$ ipython --no-banner

In [1]: import numpy as np

In [2]: from numpy import linalg as LA

In [3]: np.set_printoptions(precision=2, suppress=True, linewidth=160)

In [4]: A = np.array([[0.0, 2.0, -2.0], [2.0, 0.0, 0.0], [-2.0, 0.0, 0.0]])

In [5]: A
Out[5]: 
array([[ 0.,  2., -2.],
       [ 2.,  0.,  0.],
       [-2.,  0.,  0.]])

In [6]: # null space of dimension 1

In [7]: def softmax(z):
   ...:     e = np.exp(z - z.max(axis=-1, keepdims=True))
   ...:     return e / e.sum(axis=-1, keepdims=True)
   ...: 

In [8]: softmax(A).sum(axis=1)
Out[8]: array([1., 1., 1.])

In [9]: softmax(A[2] + -1)
Out[9]: array([0.06, 0.47, 0.47])

In [10]: att = A @ A.T / np.sqrt(3)

In [11]: softmax(att + np.triu(np.full(att.shape, -np.inf), 1))
Out[11]: 
array([[1.  , 0.  , 0.  ],
       [0.09, 0.91, 0.  ],
       [0.09, 0.01, 0.9 ]])

In [12]: x = np.array([6, 3, -4])

In [13]: a = np.maximum(A @ x, 0)

In [14]: np.maximum(A @ x, 0) - np.maximum(-A @ x, 0)
Out[14]: array([ 14.,  12., -12.])

In [15]: np.flatnonzero(a > 1e-9)
Out[15]: array([0, 1])

In [16]: np.maximum(A @ (3 * x), 0)
Out[16]: array([42., 36.,  0.])

In [17]: np.tanh(A @ x)
Out[17]: array([ 1.,  1., -1.])

In [18]: A.T @ a
Out[18]: array([ 24.,  28., -28.])

In [19]: A * (a > 1e-9)[:, None]
Out[19]: 
array([[ 0.,  2., -2.],
       [ 2.,  0.,  0.],
       [-0.,  0.,  0.]])

In [20]: rk = LA.matrix_rank(A)

In [21]: rk
Out[21]: np.int64(2)

In [22]: N = LA.svd(A)[2][rk:].T

In [23]: [int(LA.matrix_rank(A[:, :j + 1])) for j in range(3)]
Out[23]: [1, 2, 2]

In [24]: N @ N.T
Out[24]: 
array([[0. , 0. , 0. ],
       [0. , 0.5, 0.5],
       [0. , 0.5, 0.5]])

In [25]: N.shape
Out[25]: (3, 1)

In [26]: m1 = np.loadtxt("out15.csv", delimiter=",")

In [27]: m1
Out[27]: 
array([[-0.62,  0.32, -0.72, -0.05],
       [ 0.15, -0.76, -0.5 ,  0.39],
       [ 0.77,  0.44, -0.46, -0.03],
       [-0.08,  0.35,  0.15,  0.92]])

In [28]: LA.pinv(m1)
Out[28]: 
array([[-0.62,  0.15,  0.77, -0.08],
       [ 0.32, -0.76,  0.44,  0.35],
       [-0.72, -0.5 , -0.46,  0.15],
       [-0.05,  0.39, -0.03,  0.92]])

In [29]: X = np.load("sample19.npy")

In [30]: X
Out[30]: 
array([[ 1.53,  2.73,  3.89,  0.23],
       [-2.4 ,  4.17,  1.27,  0.43],
       [-2.84,  4.03,  0.72,  0.42],
       [-0.79, -3.3 , -3.66, -0.29],
       [-3.97,  1.42, -2.68,  0.2 ],
       [ 2.36, -4.18, -1.33, -0.43],
       [-3.55, -0.02, -3.52,  0.06],
       [-2.54,  4.14,  1.11,  0.42],
       [-1.59, -2.68, -3.91, -0.22],
       [ 1.31, -4.19, -2.36, -0.41],
       [ 0.02,  3.75,  3.29,  0.34],
       [ 4.01, -1.92,  2.28, -0.25],
       [ 3.99, -2.32,  1.9 , -0.28],
       [-1.45,  4.21,  2.25,  0.41],
       [-4.01,  2.07, -2.15,  0.26],
       [-3.98,  1.51, -2.61,  0.21],
       [-3.03,  3.93,  0.45,  0.41],
       [ 2.09,  2.19,  3.98,  0.17],
       [ 3.44,  0.25,  3.62, -0.04],
       [-2.82, -1.3 , -3.92, -0.07],
       [ 3.46, -3.57,  0.3 , -0.39],
       [-3.47, -0.19, -3.59,  0.04],
       [ 1.89,  2.39,  3.96,  0.19],
       [ 0.75, -4.05, -2.8 , -0.39],
       [ 2.48, -4.16, -1.18, -0.43],
       [-3.7 ,  3.24, -0.82,  0.36]])

In [31]: Xc = X - X.mean(axis=0)

In [32]: evecs = LA.svd(Xc)[2][:2]

In [33]: B = Xc - Xc @ evecs.T @ evecs

In [34]: np.round(np.cov(Xc @ evecs.T, rowvar=False), 2) + 0
Out[34]: 
array([[13.63,  0.  ],
       [ 0.  , 11.97]])
